% ipython --no-banner

In [1]: import numpy as np

In [2]: from numpy import linalg as LA

In [3]: np.set_printoptions(precision=1, suppress=True, linewidth=140)

In [4]: tidy = lambda a: np.round(a, 1) + 0

In [5]: J = np.maximum(np.array([[2],
   ...:     [3],
   ...:     [2],
   ...:     [0],
   ...:     [0],
   ...:     [1],
   ...:     [2],
   ...:     [1],
   ...:     [0],
   ...:     [2],
   ...:     [0],
   ...:     [2],
   ...:     [0],
   ...:     [2],
   ...:     [0],
   ...:     [2],
   ...:     [2],
   ...:     [2],
   ...:     [2]]) @ np.array([[3, 3, -3]]) + np.array([-1, -2, -3]), 0)

In [6]: J
Out[6]: 
array([[5, 4, 0],
       [8, 7, 0],
       [5, 4, 0],
       [0, 0, 0],
       [0, 0, 0],
       [2, 1, 0],
       [5, 4, 0],
       [2, 1, 0],
       [0, 0, 0],
       [5, 4, 0],
       [0, 0, 0],
       [5, 4, 0],
       [0, 0, 0],
       [5, 4, 0],
       [0, 0, 0],
       [5, 4, 0],
       [5, 4, 0],
       [5, 4, 0],
       [5, 4, 0]])

In [7]: tidy(LA.norm(J, 2) / LA.norm(J))
Out[7]: np.float64(1.0)

In [8]: LA.cond(J) > 100
Out[8]: np.True_

In [9]: np.argsort(-LA.norm(J, axis=0).round(6), kind="stable")[:3]
Out[9]: array([0, 1, 2])

In [10]: arr = np.load("sample2.npy")

In [11]: arr
Out[11]: 
array([[ 9,  0,  6],
       [ 0, 10,  1],
       [ 6,  1,  5]])

In [12]: M2 = arr / np.sqrt((arr ** 2).mean(axis=1, keepdims=True))

In [13]: tidy(arr - arr.mean(axis=1, keepdims=True))
Out[13]: 
array([[ 4. , -5. ,  1. ],
       [-3.7,  6.3, -2.7],
       [ 2. , -3. ,  1. ]])

In [14]: tidy(M2[2])
Out[14]: array([1.3, 0.2, 1.1])

In [15]: tidy(LA.norm(M2, axis=1))
Out[15]: array([1.7, 1.7, 1.7])

In [16]: evals, evecs = LA.eigvalsh(arr)
ValueError: too many values to unpack (expected 2)


In [17]: evals, evecs = LA.eigh(arr)

In [18]: tidy(evecs.T @ arr @ evecs)
Out[18]: 
array([[ 0.6,  0. ,  0. ],
       [ 0. , 10. ,  0. ],
       [ 0. ,  0. , 13.4]])

In [19]: tidy(LA.eigvalsh(arr + -3 * np.eye(3)))
Out[19]: array([-2.4,  7. , 10.4])

In [20]: (evals > 1e-8).sum(), (evals < -1e-8).sum()
Out[20]: (np.int64(3), np.int64(0))

In [21]: tidy(evecs @ np.diag(evals) @ evecs.T)
Out[21]: 
array([[ 9.,  0.,  6.],
       [ 0., 10.,  1.],
       [ 6.,  1.,  5.]])

In [22]: np.abs(evecs[:, -1]).round(6).argmax()
Out[22]: np.int64(0)

In [23]: tidy(evecs.T @ evecs)
Out[23]: 
array([[1., 0., 0.],
       [0., 1., 0.],
       [0., 0., 1.]])

In [24]: evals.sum(), np.trace(arr)
Out[24]: (np.float64(24.0), np.int64(24))

In [25]: M2 = np.array([[-8, 1], [-3, 2], [-7, 2]])

In [26]: np.einsum("ij,ij->i", arr, arr)
Out[26]: array([117, 101,  62])

In [27]: LA.matrix_rank(np.vstack([arr, M2.T]))
Out[27]: np.int64(3)

In [28]: np.vstack([arr, M2.T]).shape
Out[28]: (5, 3)

In [29]: np.einsum("ik,kj->ji", arr, M2)
Out[29]: 
array([[-114,  -37,  -86],
       [  21,   22,   18]])

In [30]: M2.T @ arr.T
Out[30]: 
array([[-114,  -37,  -86],
       [  21,   22,   18]])

In [31]: np.einsum("ik,kj->ij", arr, M2)
Out[31]: 
array([[-114,   21],
       [ -37,   22],
       [ -86,   18]])

In [32]: arr @ M2
Out[32]: 
array([[-114,   21],
       [ -37,   22],
       [ -86,   18]])

In [33]: F = np.load("dump.npy")

In [34]: tidy(F)
Out[34]: 
array([[ 0.5,  0. ,  0. , -0.9,  0. ],
       [ 0. ,  1. ,  0. ,  0. ,  0. ],
       [ 0. ,  0. ,  1. ,  0. ,  0. ],
       [ 0.9,  0. ,  0. ,  0.5,  0. ],
       [ 0. ,  0. ,  0. ,  0. ,  1. ]])

In [35]: rng = np.random.default_rng(5886)

In [36]: idx = rng.permutation(5)

In [37]: idx
Out[37]: array([0, 1, 4, 2, 3])

In [38]: M2 = F[idx][:, idx]

In [39]: np.trace(M2)
Out[39]: np.float64(4.0)

In [40]: tidy(LA.det(M2)), tidy(LA.det(F[idx]))
Out[40]: (np.float64(1.0), np.float64(1.0))

In [41]: np.allclose(M2, F)
Out[41]: False

In [42]: X = np.loadtxt("m.csv", delimiter=",")

In [43]: X
Out[43]: 
array([[ 0.,  0.,  2.,  0.],
       [-2., -2., -2., -2.],
       [ 2.,  0., -1.,  0.],
       [-2., -2., -2., -2.]])

In [44]: # columns 1 and 3 are equal

In [45]: tidy(np.trace(LA.pinv(X) @ X))
Out[45]: np.float64(3.0)

In [46]: tidy(X @ LA.pinv(X) @ X)
Out[46]: 
array([[ 0.,  0.,  2.,  0.],
       [-2., -2., -2., -2.],
       [ 2.,  0., -1.,  0.],
       [-2., -2., -2., -2.]])

In [47]: np.abs(np.diag(LA.qr(X)[1])) > 1e-9
Out[47]: array([ True,  True,  True, False])

In [48]: LA.lstsq(X[:-1].T, X[-1])[2]
Out[48]: np.int32(3)

In [49]: np.allclose(X[:-1].T @ LA.lstsq(X[:-1].T, X[-1])[0], X[-1])
Out[49]: True

In [50]: Uu, s, Vt = LA.svd(X)

In [51]: evecs = Vt[:(s > 1e-8).sum()]

In [52]: x = X[2] + 2 * X[0] + rng.integers(2) * np.eye(4)[3]

In [53]: x
Out[53]: array([2., 0., 3., 1.])

In [54]: LA.matrix_rank(np.vstack([X, x]))
Out[54]: np.int64(4)

In [55]: tidy(evecs.T @ evecs)
Out[55]: 
array([[1. , 0. , 0. , 0. ],
       [0. , 0.5, 0. , 0.5],
       [0. , 0. , 1. , 0. ],
       [0. , 0.5, 0. , 0.5]])

In [56]: tidy(LA.norm(x - evecs.T @ evecs @ x))
Out[56]: np.float64(0.7)

In [57]: M2 = X + rng.integers(-2, 3, (4, 3)) @ rng.integers(-2, 3, (3, 4))

In [58]: M2
Out[58]: 
array([[ 1., -7., -2., -6.],
       [-2., -2., -2., -2.],
       [ 4.,  4., -1.,  2.],
       [-3.,  0.,  0., -1.]])

In [59]: np.abs(M2 - X).sum(axis=1)
Out[59]: array([18.,  0.,  8.,  6.])

In [60]: tidy(LA.svd(M2 - X, compute_uv=False))
Out[60]: array([11.2,  3.2,  0.9,  0. ])

In [61]: M2 - X
Out[61]: 
array([[ 1., -7., -4., -6.],
       [ 0.,  0.,  0.,  0.],
       [ 2.,  4.,  0.,  2.],
       [-1.,  2.,  2.,  1.]])

In [62]: hat = np.triu(np.array([[-1, -2, 0, 2], [-1, 1, 2, -1], [-1, 0, 0, 0], [-1, 1, 2, -2]]), 1) + np.eye(4)

In [63]: M2 = hat @ X @ LA.inv(hat)

In [64]: hat @ X - X @ hat
Out[64]: 
array([[ 0.,  0.,  0.,  0.],
       [ 6., -2.,  4.,  4.],
       [ 0.,  4.,  0., -4.],
       [ 0., -4.,  4.,  2.]])

In [65]: tidy(LA.det(M2))
Out[65]: np.float64(0.0)

In [66]: LA.matrix_rank(M2)
Out[66]: np.int64(3)

In [67]: idx = rng.permutation(4)

In [68]: idx
Out[68]: array([0, 1, 2, 3])

In [69]: M2 = X[idx][:, idx]

In [70]: tidy(LA.det(M2)), tidy(LA.det(X[idx]))
Out[70]: (np.float64(0.0), np.float64(0.0))

In [71]: M2
Out[71]: 
array([[ 0.,  0.,  2.,  0.],
       [-2., -2., -2., -2.],
       [ 2.,  0., -1.,  0.],
       [-2., -2., -2., -2.]])

In [72]: np.diag(M2)
Out[72]: array([ 0., -2., -1., -2.])

In [73]: np.trace(M2)
Out[73]: np.float64(-5.0)

In [74]: np.allclose(M2, X)
Out[74]: True

In [75]: W2 = np.array([[0.4, -0.2, 0.7]])

In [76]: M = np.array([[-2],
    ...:     [-1],
    ...:     [-1],
    ...:     [3],
    ...:     [1],
    ...:     [3],
    ...:     [-2],
    ...:     [-3],
    ...:     [-2],
    ...:     [0],
    ...:     [-1],
    ...:     [1],
    ...:     [0],
    ...:     [1],
    ...:     [3],
    ...:     [-1],
    ...:     [1],
    ...:     [3],
    ...:     [-3],
    ...:     [1],
    ...:     [-1],
    ...:     [-3],
    ...:     [2],
    ...:     [-3],
    ...:     [3],
    ...:     [2],
    ...:     [1]]) @ W2 + 0.1 * rng.normal(size=(27, 3))

In [77]: tidy(M)
Out[77]: 
array([[-0.8,  0.4, -1.4],
       [-0.4,  0.3, -0.6],
       [-0.3,  0.1, -0.7],
       [ 1.2, -0.5,  2.3],
       [ 0.3, -0.2,  0.6],
       [ 1.2, -0.6,  2.1],
       [-0.8,  0.5, -1.4],
       [-1.2,  0.5, -2. ],
       [-0.6,  0.4, -1.5],
       [-0.1, -0.1, -0.1],
       [-0.5,  0.3, -0.6],
       [ 0.5, -0.3,  0.6],
       [ 0. ,  0. , -0.2],
       [ 0.4, -0.1,  0.8],
       [ 1.3, -0.6,  1.9],
       [-0.3,  0.2, -0.7],
       [ 0.4, -0.2,  0.7],
       [ 1.3, -0.6,  2. ],
       [-1.3,  0.7, -2.2],
       [ 0.4, -0.2,  0.5],
       [-0.5,  0.4, -0.7],
       [-1.2,  0.6, -2.2],
       [ 0.7, -0.4,  1.4],
       [-1.4,  0.6, -2.1],
       [ 1.1, -0.8,  2.1],
       [ 0.9, -0.6,  1.3],
       [ 0.5, -0.2,  0.7]])

In [78]: tidy(np.abs(LA.svd(M)[2][-1]))
Out[78]: array([0.6, 0.8, 0.1])

In [79]: LA.matrix_rank(M, rtol=0.1)
Out[79]: np.int64(1)

In [80]: np.argsort(-LA.norm(M, axis=0).round(6), kind="stable")[:3]
Out[80]: array([2, 0, 1])
